>>> import numpy as np
>>> np.set_printoptions(precision=2, suppress=True, linewidth=120, floatmode="fixed")
>>> tidy = lambda a: np.round(a, 2) + 0
>>> rng = np.random.default_rng(377314)
>>> J = rng.normal(size=(27, 3))
>>> J = 10 * J / np.linalg.norm(J, axis=1, keepdims=True)
>>> tidy(J)
array([[-8.40, -5.34, -0.97],
       [-3.10, -0.20,  9.51],
       [-9.53,  2.99,  0.54],
       [-0.14,  1.46, -9.89],
       [-7.85,  5.41,  3.03],
       [ 0.65, -1.56, -9.86],
       [ 7.84,  4.10, -4.65],
       [ 9.14, -1.56,  3.75],
       [-3.97,  8.19, -4.15],
       [ 2.35, -1.50, -9.60],
       [-1.79,  0.96, -9.79],
       [ 5.12,  7.84, -3.51],
       [ 6.99,  1.35, -7.03],
       [ 9.94, -0.81, -0.69],
       [ 7.88, -2.95, -5.41],
       [ 0.18, -6.89,  7.25],
       [ 1.95,  4.11,  8.91],
       [-2.36,  2.37, -9.42],
       [-5.96,  0.29, -8.03],
       [ 5.66,  1.40,  8.12],
       [-6.09,  7.45, -2.73],
       [-3.75, -8.08,  4.54],
       [ 0.20, -8.91,  4.54],
       [ 6.53,  7.56, -0.40],
       [-6.68,  7.41,  0.69],
       [ 5.79, -8.02, -1.46],
       [-1.84, -9.15,  3.59]])
>>> A2 = J / np.linalg.norm(J, axis=1, keepdims=True)
>>> cov = A2 @ A2.T
>>> (cov - 2 * np.eye(27)).round(6).argmax(axis=1)
array([21, 16,  4, 10, 24,  9, 12, 13, 20,  5, 17, 23,  6,  7, 12, 22, 19, 10, 17, 16,  8, 26, 26, 11,  4, 14, 22])
>>> tidy(np.linalg.norm(A2, axis=1))
array([1.00, 1.00, 1.00, 1.00, 1.00, 1.00, 1.00, 1.00, 1.00, 1.00, 1.00, 1.00, 1.00, 1.00, 1.00, 1.00, 1.00, 1.00,
       1.00, 1.00, 1.00, 1.00, 1.00, 1.00, 1.00, 1.00, 1.00])
>>> E = np.load("w.npy")
>>> E
array([[ 2.10, -1.00,  4.00,  3.00],
       [-3.00,  2.10, -4.00,  1.00],
       [ 0.00, -4.00,  3.10, -4.00],
       [ 2.00, -1.00,  4.00,  3.10]])
>>> x0 = np.array([1, 0, 1, 3])
>>> a = np.maximum(E @ x0, 0)
>>> E.T @ a
array([ 62.31, -30.40, 121.60,  92.73])
>>> E * (a > 1e-9)[:, None]
array([[ 2.10, -1.00,  4.00,  3.00],
       [-0.00,  0.00, -0.00,  0.00],
       [ 0.00, -0.00,  0.00, -0.00],
       [ 2.00, -1.00,  4.00,  3.10]])
>>> np.flatnonzero(a > 1e-9)
array([0, 3])
>>> tidy(np.maximum(E @ (3 * x0), 0))
array([45.30,  0.00,  0.00, 45.90])
>>> A2 = np.array([[0, 2, 1], [-2, 0, 0], [3, -2, -2], [-3, 3, -1]])
>>> np.einsum("ij,ij->i", E, E)
array([30.41, 30.41, 41.61, 30.61])
>>> tidy(np.einsum("ik,kj->ji", E, A2))
array([[  5.00, -19.20,  29.30,   4.70],
       [  5.20,   5.00, -18.20,   5.30],
       [ -8.90,   4.00,  -2.20,  -9.10]])
>>> tidy(np.sort(np.abs(np.linalg.eigvals(E))))
array([0.10, 0.15, 5.71, 5.71])
>>> tidy(np.linalg.matrix_power(E, 4))
array([[  554.19, -1416.78,  1463.78, -1359.71],
       [ -331.41,   948.93,  -863.30,  1100.72],
       [ -115.76,    37.42,  -336.45,  -447.30],
       [  554.19, -1416.78,  1463.78, -1359.71]])
>>> np.allclose(E, E.T)
False
>>> tidy(E @ E)
array([[ 13.41, -23.20,  36.80,  -1.40],
       [-10.60,  22.41, -28.80,  12.20],
       [  4.00, -16.80,   9.61, -28.80],
       [ 13.40, -23.20,  36.80,  -1.39]])
>>> (E - E.T) / 2
array([[ 0.00,  1.00,  2.00,  0.50],
       [-1.00,  0.00,  0.00,  1.00],
       [-2.00,  0.00,  0.00, -4.00],
       [-0.50, -1.00,  4.00,  0.00]])
>>> np.allclose(E @ E.T, E.T @ E)
False
>>> np.argsort(-np.linalg.norm(E, axis=0).round(6), kind="stable")[:3]
array([2, 3, 1])
>>> np.linalg.cond(E) > 100
np.True_
>>> np.linalg.matrix_rank(E, rtol=0.1)
np.int64(3)
>>> [round(float(x), 2) for x in np.linalg.svd(E, compute_uv=False)[:3]]
[9.34, 6.57, 1.64]
>>> left, sigma, Vh = np.linalg.svd(E)
>>> tidy(sigma)
array([9.34, 6.57, 1.64, 0.00])
>>> A2 = left[:, :3] @ np.diag(sigma[:3]) @ Vh[:3]
>>> np.linalg.matrix_rank(A2)
np.int64(3)
>>> np.linalg.matrix_rank(E, rtol=0.05)
np.int64(3)
>>> tidy(A2)
array([[ 2.10, -1.00,  4.00,  3.00],
       [-3.00,  2.10, -4.00,  1.00],
       [ 0.00, -4.00,  3.10, -4.00],
       [ 2.00, -1.00,  4.00,  3.10]])
>>> tidy(np.abs(E - A2).max())
np.float64(0.0)
>>> tidy(np.linalg.norm(E - A2) / np.linalg.norm(E))
np.float64(0.0)
>>> tidy(np.linalg.norm(E - A2, 2)), tidy(sigma[3])
(np.float64(0.0), np.float64(0.0))
>>> W0 = np.loadtxt("dump.csv", delimiter=",")
>>> W0
array([[0.00, 0.00, 1.00],
       [0.00, 1.00, 0.00],
       [1.00, 0.00, 0.00]])
>>> tidy(np.linalg.matrix_power(W0, 100))
array([[1.00, 0.00, 0.00],
       [0.00, 1.00, 0.00],
       [0.00, 0.00, 1.00]])
>>> W0.sum(axis=1)
array([1.00, 1.00, 1.00])
>>> p = np.eye(3)[2]
>>> for _ in range(6):
...     p = p @ W0
...     print(p.round(2))
... 
[1.00 0.00 0.00]
[0.00 0.00 1.00]
[1.00 0.00 0.00]
[0.00 0.00 1.00]
[1.00 0.00 0.00]
[0.00 0.00 1.00]
>>> A2 = np.linalg.inv(W0)
>>> tidy(np.linalg.cond(W0))
np.float64(1.0)
>>> tidy(np.linalg.det(W0) * A2)
array([[ 0.00,  0.00, -1.00],
       [ 0.00, -1.00,  0.00],
       [-1.00,  0.00,  0.00]])
>>> tidy(np.linalg.slogdet(W0)[0])
np.float64(-1.0)
>>> tidy(np.linalg.inv(A2))
array([[0.00, 0.00, 1.00],
       [0.00, 1.00, 0.00],
       [1.00, 0.00, 0.00]])
>>> W0 @ A2
array([[1.00, 0.00, 0.00],
       [0.00, 1.00, 0.00],
       [0.00, 0.00, 1.00]])
>>> A2 = np.array([[-2, 1, -3], [-2, -2, -2]])
>>> W2 = np.kron(A2, W0)
>>> tidy(np.linalg.norm(W2, 2)), tidy(np.linalg.norm(A2, 2) * np.linalg.norm(W0, 2))
(np.float64(4.59), np.float64(4.59))
>>> W2.shape
(6, 9)
>>> W0.T @ W0
array([[1.00, 0.00, 0.00],
       [0.00, 1.00, 0.00],
       [0.00, 0.00, 1.00]])
>>> tidy(np.linalg.svd(W0, compute_uv=False))
array([1.00, 1.00, 1.00])
>>> W0 @ W0.T
array([[1.00, 0.00, 0.00],
       [0.00, 1.00, 0.00],
       [0.00, 0.00, 1.00]])
>>> tidy(np.linalg.pinv(W0))
array([[0.00, 0.00, 1.00],
       [0.00, 1.00, 0.00],
       [1.00, 0.00, 0.00]])
>>> np.all(np.linalg.eigvalsh(W0) > 0)
np.False_
>>> try:
...     np.linalg.cholesky(W0)
... except np.linalg.LinAlgError as e:
...     print(e)
... 
Matrix is not positive definite
>>> feats = np.eye(3, dtype=int)[rng.permutation(3)]
>>> feats
array([[1, 0, 0],
       [0, 0, 1],
       [0, 1, 0]])
>>> # orthonormal columns
>>> A2 = np.array([[-2, 3], [-1, 1]])
>>> W2 = np.kron(A2, feats)
>>> W2
array([[-2,  0,  0,  3,  0,  0],
       [ 0,  0, -2,  0,  0,  3],
       [ 0, -2,  0,  0,  3,  0],
       [-1,  0,  0,  1,  0,  0],
       [ 0,  0, -1,  0,  0,  1],
       [ 0, -1,  0,  0,  1,  0]])
>>> np.linalg.matrix_rank(W2)
np.int64(6)
>>> Ac = J - J.mean(axis=0)
>>> V = np.linalg.svd(Ac)[2][:2]
>>> A2 = Ac - Ac @ V.T @ V
>>> tidy(np.diag(V.T @ V))
array([0.91, 0.30, 0.79])
>>> tidy(np.linalg.norm(A2) / np.linalg.norm(Ac))
np.float64(0.49)
>>> tidy(A2.std(axis=0))
array([1.48, 4.06, 2.22])
>>> tidy(np.cov(Ac @ V.T, rowvar=False))
array([[42.46,  0.00],
       [ 0.00, 35.13]])
>>> w, V = np.linalg.eigh(feats)
>>> tidy(V.T @ V)
array([[1.00, 0.00, 0.00],
       [0.00, 1.00, 0.00],
       [0.00, 0.00, 1.00]])
>>> tidy(V @ np.diag(w) @ V.T)
array([[1.00, 0.00, 0.00],
       [0.00, 0.00, 1.00],
       [0.00, 1.00, 0.00]])
>>> w
array([-1.00,  1.00,  1.00])
>>> tidy(np.linalg.svd(feats, compute_uv=False))
array([1.00, 1.00, 1.00])
>>> w.sum(), np.trace(feats)
(np.float64(1.0), np.int64(1))
>>> np.unique(w.round(6) + 0, return_counts=True)[1]
array([1, 2])
>>> x0 = np.array([-1, 1, 2])
>>> tidy(np.linalg.norm(x0)), tidy(np.linalg.norm(feats @ x0))
(np.float64(2.45), np.float64(2.45))
>>> feats.T @ (feats @ x0)
array([-1,  1,  2])
>>> A2 = feats / np.linalg.norm(feats, axis=1, keepdims=True)
>>> cov = A2 @ A2.T
>>> tidy(np.linalg.norm(A2, axis=1))
array([1.00, 1.00, 1.00])
>>> (np.abs(cov) > 0.9).astype(int)
array([[1, 0, 0],
       [0, 1, 0],
       [0, 0, 1]])
>>> cov
array([[1.00, 0.00, 0.00],
       [0.00, 1.00, 0.00],
       [0.00, 0.00, 1.00]])
>>> cov[0]
array([1.00, 0.00, 0.00])
>>> F = np.diag(np.array([-2, 1, -2, 0])) + -2 * np.eye(4, k=1) + -2 * np.eye(4, k=-1)
>>> F
array([[-2.00, -2.00,  0.00,  0.00],
       [-2.00,  1.00, -2.00,  0.00],
       [ 0.00, -2.00, -2.00, -2.00],
       [ 0.00,  0.00, -2.00,  0.00]])
>>> # equal to its transpose
>>> q, V = np.linalg.qr(F[:, :3])[0], np.linalg.qr(F[:, 3:])[0]
>>> sigma = np.linalg.svd(q.T @ V, compute_uv=False)
>>> tidy(np.degrees(np.arccos(sigma.clip(0, 1))))
array([27.58])
>>> tidy(sigma)
array([0.89])
>>> cov = F.T @ F
>>> np.linalg.matrix_rank(cov)
np.int64(4)
>>> cov
array([[ 8.00,  2.00,  4.00,  0.00],
       [ 2.00,  9.00,  2.00,  4.00],
       [ 4.00,  2.00, 12.00,  4.00],
       [ 0.00,  4.00,  4.00,  4.00]])
>>> np.allclose(cov, cov.T)
True
>>> np.diag(cov)
array([ 8.00,  9.00, 12.00,  4.00])
>>> (F @ F.T).shape
(4, 4)
>>> tidy(np.linalg.eigvalsh(F).min())
np.float64(-4.17)
>>> [round(float(np.linalg.det(F[:i, :i])), 2) + 0 for i in range(1, 5)]
[-2.0, -6.0, 20.0, 24.0]
>>> w, V = np.linalg.eig(F)
>>> tidy(F @ V[:, 0] - w[0] * V[:, 0])
array([0.00, 0.00, 0.00, 0.00])
>>> tidy(w)
array([-4.17, -2.54,  2.93,  0.77])
>>> labels = rng.permutation(4)
>>> A2 = F[:, labels] * rng.choice([-1, 1], 4)
>>> A2
array([[-0.00,  2.00, -0.00, -2.00],
       [ 2.00, -1.00, -0.00, -2.00],
       [ 2.00,  2.00,  2.00,  0.00],
       [ 2.00, -0.00, -0.00,  0.00]])
>>> left, _, Vh = np.linalg.svd(F.T @ A2)
>>> tidy(left @ Vh)
array([[ 0.00,  0.00,  0.00,  1.00],
       [ 0.00, -1.00,  0.00,  0.00],
       [-1.00,  0.00,  0.00,  0.00],
       [ 0.00,  0.00, -1.00,  0.00]])
>>> tidy(np.linalg.lstsq(F, A2)[0])
array([[ 0.00,  0.00,  0.00,  1.00],
       [ 0.00, -1.00,  0.00,  0.00],
       [-1.00,  0.00,  0.00,  0.00],
       [ 0.00,  0.00, -1.00,  0.00]])
>>> labels
array([2, 1, 3, 0])
